$ python -q
>>> import numpy as np
>>> from numpy import linalg as LA
>>> np.set_printoptions(suppress=True, linewidth=140)
>>> tidy = lambda a: np.round(a, 1) + 0
>>> other = np.array([[-1, 2, 9, -5], [5, -9, -9, -4], [-2, 5, 6, 9]])
>>> data = other.T @ other
>>> data
array([[ 30, -57, -66, -33],
       [-57, 110, 129,  71],
       [-66, 129, 198,  45],
       [-33,  71,  45, 122]])
>>> # rows and columns are dependent
>>> r = LA.matrix_rank(data)
>>> r
np.int64(3)
>>> N = LA.svd(data)[2][r:].T
>>> tidy(data @ N)
array([[0.],
       [0.],
       [0.],
       [0.]])
>>> tidy(N @ N.T)
array([[ 0.7,  0.5, -0.1, -0.1],
       [ 0.5,  0.3,  0. ,  0. ],
       [-0.1,  0. ,  0. ,  0. ],
       [-0.1,  0. ,  0. ,  0. ]])
>>> [int(LA.matrix_rank(data[:i])) for i in range(1, len(data) + 1)]
[1, 2, 3, 3]
>>> LA.matrix_rank(data.T @ data), LA.matrix_rank(data @ data.T)
(np.int64(3), np.int64(3))
>>> left, sv, VT = LA.svd(data)
>>> vecs = VT[:(sv > 1e-8).sum()]
>>> rng = np.random.default_rng(785)
>>> vec = data[1] + 4 * data[0] + rng.integers(2) * np.eye(4)[3]
>>> vec
array([  63., -118., -135.,  -60.])
>>> tidy(np.diag(vecs.T @ vecs))
array([0.3, 0.7, 1. , 1. ])
>>> tidy(vecs.T @ vecs)
array([[ 0.3, -0.5,  0.1,  0.1],
       [-0.5,  0.7,  0. ,  0. ],
       [ 0.1,  0. ,  1. ,  0. ],
       [ 0.1,  0. ,  0. ,  1. ]])
>>> K = np.array([[0.0, -2.0, 3.0], [0.0, -2.0, -2.0], [0.0, 0.0, 2.0]])
>>> # rank 2
>>> left, sv, VT = LA.svd(K, full_matrices=False)
>>> np.abs(left[:, 0]).round(6).argmax()
np.int64(0)
>>> tidy(np.abs(VT[0]))
array([0. , 0.2, 1. ])
>>> arr = np.load("case11.npy")
>>> tidy(arr)
array([[0.3, 0.2, 0.4],
       [0.2, 0.1, 0.2],
       [0.4, 0.2, 0.6]])
>>> vec = np.array([0, 3, -1])
>>> tidy(LA.eigvalsh(2 * arr - np.eye(3)))
array([-1., -1.,  1.])
>>> tidy(arr @ vec)
array([0.1, 0. , 0.1])
>>> np.trace(arr)
np.float64(1.0)
>>> other = arr / LA.norm(arr, axis=1, keepdims=True)
>>> C2 = other @ other.T
>>> C2
array([[1., 1., 1.],
       [1., 1., 1.],
       [1., 1., 1.]])
>>> (C2 - 2 * np.eye(3)).round(6).argmax(axis=1)
array([1, 0, 0])
>>> (np.abs(C2) > 0.9).astype(int)
array([[1, 1, 1],
       [1, 1, 1],
       [1, 1, 1]])
>>> mat = np.load("dump.npy")
>>> mat
array([[0, 0, 0],
       [0, 0, 0],
       [1, 0, 0],
       [0, 0, 0],
       [0, 0, 0],
       [0, 0, 0],
       [0, 0, 0],
       [0, 0, 0],
       [4, 0, 2],
       [0, 0, 0],
       [0, 0, 0]])
>>> # rows 0 and 1 are equal
>>> r = LA.matrix_rank(mat)
>>> r
np.int64(2)
>>> N = LA.svd(mat)[2][r:].T
>>> [int(LA.matrix_rank(mat[:i])) for i in range(1, len(mat) + 1)]
[0, 0, 1, 1, 1, 1, 1, 1, 2, 2, 2]
>>> mat @ N
array([[0.],
       [0.],
       [0.],
       [0.],
       [0.],
       [0.],
       [0.],
       [0.],
       [0.],
       [0.],
       [0.]])
>>> [int(LA.matrix_rank(np.delete(mat, i, axis=0))) for i in range(11)]
[2, 2, 1, 2, 2, 2, 2, 2, 1, 2, 2]
>>> A = np.array([[-0.8, -0.6, -1.9],
...     [1.4, 0.9, -0.2],
...     [-0.5, -0.5, 0.3],
...     [0.4, -2.1, -0.6],
...     [-0.6, -1.0, 0.5],
...     [-0.9, -0.4, 1.0],
...     [-0.3, -1.0, -0.2],
...     [0.2, -0.7, -1.1],
...     [-0.4, -0.4, 1.0],
...     [-0.4, 0.2, -1.4],
...     [0.5, -0.7, 0.6],
...     [0.9, 1.4, 0.0],
...     [-1.6, -0.3, -0.5]])
>>> A[:, 2] = -1 * A[:, 0] + 0.3 * rng.normal(size=13)
>>> tidy(A)
array([[-0.8, -0.6,  1.9],
       [ 1.4,  0.9, -1.4],
       [-0.5, -0.5,  0.8],
       [ 0.4, -2.1, -0.5],
       [-0.6, -1. ,  0.9],
       [-0.9, -0.4,  0.4],
       [-0.3, -1. ,  0.4],
       [ 0.2, -0.7,  0.1],
       [-0.4, -0.4,  0.6],
       [-0.4,  0.2,  0.5],
       [ 0.5, -0.7, -0.5],
       [ 0.9,  1.4, -0.2],
       [-1.6, -0.3,  0.7]])
>>> lab = A[:, 1] > np.median(A[:, 1])
>>> u = A[lab].mean(axis=0) - A[~lab].mean(axis=0)
>>> tidy(u)
array([ 0. ,  1.2, -0.3])
>>> lab.astype(int)
array([0, 1, 0, 0, 0, 1, 0, 0, 1, 1, 0, 1, 1])
>>> tidy((((A - A.mean(axis=0)) @ u > 0) == lab).mean())
np.float64(0.8)
>>> cen = A - A.mean(axis=0)
>>> left, sv, VT = LA.svd(cen, full_matrices=False)
>>> tidy(sv ** 2 / (sv ** 2).sum())
array([0.6, 0.3, 0.1])
>>> (np.sign(left[:, 0]) == np.sign(left[0, 0])).astype(int)
array([1, 0, 1, 0, 1, 1, 1, 0, 1, 1, 0, 0, 1])
>>> tidy((sv ** 2).sum() ** 2 / (sv ** 4).sum())
np.float64(2.0)
>>> tidy(cen.mean(axis=0))
array([0., 0., 0.])
>>> C2 = np.cov(A, rowvar=False)
>>> tidy(np.polyfit(A[:, 0], A[:, 2], 1))
array([-0.8,  0.2])
>>> tidy(np.corrcoef(A[:, 0], A[:, 2])[0, 1])
np.float64(-0.8)
>>> other = np.c_[A[:, :2] @ np.array([[-5, -7], [-6, 3]]), np.array([-2, -1, -2, 3, -2, 0, 3, 2, -3, 3, -1, 2, -2])]
>>> tidy(other)
array([[  7.6,   3.8,  -2. ],
       [-12.4,  -7.1,  -1. ],
       [  5.5,   2. ,  -2. ],
       [ 10.6,  -9.1,   3. ],
       [  9. ,   1.2,  -2. ],
       [  6.9,   5.1,   0. ],
       [  7.5,  -0.9,   3. ],
       [  3.2,  -3.5,   2. ],
       [  4.4,   1.6,  -3. ],
       [  0.8,   3.4,   3. ],
       [  1.7,  -5.6,  -1. ],
       [-12.9,  -2.1,   2. ],
       [  9.8,  10.3,  -2. ]])
>>> LA.matrix_rank(np.c_[A, other])
np.int64(4)
>>> tidy(LA.lstsq(A, other[:, 0])[0])
array([-5., -6.,  0.])
>>> dist = LA.norm(A[:, None] - A[None], axis=-1)
>>> tidy(LA.norm(A - A.mean(axis=0), axis=1))
array([1.7, 2.7, 0.6, 1.9, 1. , 0.7, 0.6, 0.5, 0.4, 0.7, 1. , 2.1, 1.5])
>>> tidy(dist[5])
array([1.5, 3.2, 0.6, 2.3, 0.9, 0. , 0.8, 1.2, 0.5, 0.8, 1.7, 2.6, 0.8])
>>> LA.matrix_rank(dist ** 2)
np.int64(5)
>>> dist.mean(axis=1).argmax()
np.int64(1)
>>> (dist + 1e9 * np.eye(13)).round(6).argmin(axis=1)
array([ 4, 11,  8, 10,  2,  8,  4,  6,  2,  8,  7,  1,  5])
>>> np.flatnonzero(dist[5] < dist.mean() / 2)
array([ 2,  5,  8,  9, 12])
>>> u = np.array([0, 5, 6, 4])
>>> v = np.array([-1, -3, -1, -2])
>>> F = np.outer(u, v)
>>> F
array([[  0,   0,   0,   0],
       [ -5, -15,  -5, -10],
       [ -6, -18,  -6, -12],
       [ -4, -12,  -4,  -8]])
>>> # null space of dimension 3
>>> lab = rng.permutation(4)
>>> lab
array([1, 3, 0, 2])
>>> other = F[lab][:, lab]
>>> np.allclose(other, F)
False
>>> tidy(np.sort(np.abs(LA.eigvals(other))))
array([ 0.,  0.,  0., 29.])
>>> tidy(LA.norm(F, 2) / LA.norm(F))
np.float64(1.0)
>>> LA.matrix_rank(F, rtol=0.1)
np.int64(1)
>>> np.argsort(-LA.norm(F, axis=0).round(6), kind="stable")[:3]
array([1, 3, 0])
>>> r = LA.matrix_rank(F)
>>> r
np.int64(1)
>>> N = LA.svd(F)[2][r:].T
>>> tidy(N @ N.T)
array([[ 0.9, -0.2, -0.1, -0.1],
       [-0.2,  0.4, -0.2, -0.4],
       [-0.1, -0.2,  0.9, -0.1],
       [-0.1, -0.4, -0.1,  0.7]])
>>> [int(LA.matrix_rank(F[:, :j + 1])) for j in range(4)]
[1, 1, 1, 1]
>>> [int(LA.matrix_rank(np.delete(F, i, axis=0))) for i in range(4)]
[1, 1, 1, 1]
>>> np.allclose(F @ N, 0)
True
>>> vec = np.array([0, 3, 0, 0])
>>> F @ vec
array([  0, -45, -54, -36])
>>> F @ np.eye(4)[0]
array([ 0., -5., -6., -4.])
>>> np.sign((F @ vec).round(6))
array([ 0, -1, -1, -1])
>>> np.einsum("ij,ji->", F, F)
np.int64(841)
>>> np.einsum("ii->", F)
np.int64(-29)
>>> np.kron(np.eye(2, dtype=int), F)
array([[  0,   0,   0,   0,   0,   0,   0,   0],
       [ -5, -15,  -5, -10,   0,   0,   0,   0],
       [ -6, -18,  -6, -12,   0,   0,   0,   0],
       [ -4, -12,  -4,  -8,   0,   0,   0,   0],
       [  0,   0,   0,   0,   0,   0,   0,   0],
       [  0,   0,   0,   0,  -5, -15,  -5, -10],
       [  0,   0,   0,   0,  -6, -18,  -6, -12],
       [  0,   0,   0,   0,  -4, -12,  -4,  -8]])
>>> tidy(LA.eigvals(F).sum().real)
np.float64(-29.0)
>>> tidy(LA.det(F.T))
np.float64(0.0)
>>> other = np.array([[-1, 2], [-1, -1]])
>>> cent = np.array([[1, -2], [-1, 1]])
>>> X = np.kron(other, cent)
>>> X
array([[-1,  2,  2, -4],
       [ 1, -1, -2,  2],
       [-1,  2, -1,  2],
       [ 1, -1,  1, -1]])
>>> Q, R = LA.qr(X)
>>> tidy(R)
array([[ 2. , -3. , -1. ,  1.5],
       [ 0. , -1. ,  0. ,  0.5],
       [ 0. ,  0. ,  3. , -4.5],
       [ 0. ,  0. ,  0. ,  1.5]])
>>> tidy(Q)
array([[-0.5, -0.5,  0.5, -0.5],
       [ 0.5, -0.5, -0.5, -0.5],
       [-0.5, -0.5, -0.5,  0.5],
       [ 0.5, -0.5,  0.5,  0.5]])
>>> np.allclose(R.T @ R, X.T @ X)
True
>>> tidy(Q.T @ Q)
array([[1., 0., 0., 0.],
       [0., 1., 0., 0.],
       [0., 0., 1., 0.],
       [0., 0., 0., 1.]])
>>> P = np.triu(np.array([[-4, -5, -3, 3], [5, 0, -4, 3], [-4, -4, -1, 3], [4, -1, 2, -2]]), 1) + np.eye(4)
>>> other = P @ X @ LA.inv(P)
>>> tidy(np.poly(other))
array([  1.,   4.,  14., -12.,   9.])
>>> tidy(LA.det(X))
np.float64(9.0)
>>> tidy(np.sort(np.abs(LA.eigvals(X))))
array([0.7, 0.7, 4.2, 4.2])
>>> np.allclose(X @ X.T, X.T @ X)
False
>>> LA.matrix_power(X, 3)
array([[ 35, -50,  14, -20],
       [-25,  35, -10,  14],
       [ -7,  10,  35, -50],
       [  5,  -7, -25,  35]])
>>> (X - X.T) / 2
array([[ 0. ,  0.5,  1.5, -2.5],
       [-0.5,  0. , -2. ,  1.5],
       [-1.5,  2. ,  0. ,  0.5],
       [ 2.5, -1.5, -0.5,  0. ]])
>>> X @ X
array([[ -3,   4, -12,  16],
       [  2,  -3,   8, -12],
       [  6,  -8,  -3,   4],
       [ -4,   6,   2,  -3]])
